$ python -q
>>> import numpy as np
>>> import numpy.linalg as la
>>> np.set_printoptions(suppress=True, linewidth=120)
>>> data = np.loadtxt("a.csv", delimiter=",")
>>> print(data)
[[ 0.  0.  0.  0.  1.  0.]
 [ 0.  0.  0.  0.  1.  0.]
 [ 0.  0.  0.  0.  1.  0.]
 [ 0.  0.  0.  0.  7.  0.]
 [ 0.  0.  0.  0.  7.  0.]
 [ 1.  0.  0.  0.  0.  0.]
 [ 0.  0.  0.  0.  0.  0.]
 [ 0.  0.  0.  0.  0.  0.]
 [ 7.  0.  0.  0.  3.  6.]
 [ 0.  0.  0.  0.  0.  0.]
 [ 1.  0.  0.  0. 11.  0.]
 [ 1.  0.  0.  0.  5.  0.]
 [ 0.  0.  0.  0.  0.  0.]
 [ 0.  0.  0.  0.  5.  0.]
 [ 0.  0.  0.  0.  1.  0.]
 [ 0.  0.  0.  0.  0.  0.]
 [ 0.  0.  0.  0.  0.  0.]
 [ 0.  0.  0.  0.  5.  0.]
 [ 6.  1.  0.  0.  3.  5.]
 [ 3.  0.  0.  0.  0.  2.]
 [ 0.  0.  0.  0.  0.  0.]
 [ 0.  0.  0.  0.  0.  0.]
 [ 7.  0.  0.  0.  9.  6.]
 [ 6.  3.  0.  0.  7.  5.]
 [ 0.  0.  0.  0.  1.  0.]
 [ 0.  0.  0.  0.  1.  0.]
 [ 0.  0.  0.  0.  0.  0.]]
>>> print([round(float(x), 3) for x in la.svd(data, compute_uv=False)[:3]])
[24.35, 12.853, 2.592]
>>> print(round(float(la.norm(data[26], 1)), 3), round(la.norm(data[26], np.inf), 3))
0.0 0.0
>>> print(np.round(la.norm(data, axis=1), 3))
[ 1.     1.     1.     7.     7.     1.     0.     0.     9.695  0.    11.045  5.099  0.     5.     1.     0.     0.
  5.     8.426  3.606  0.     0.    12.884 10.909  1.     1.     0.   ]
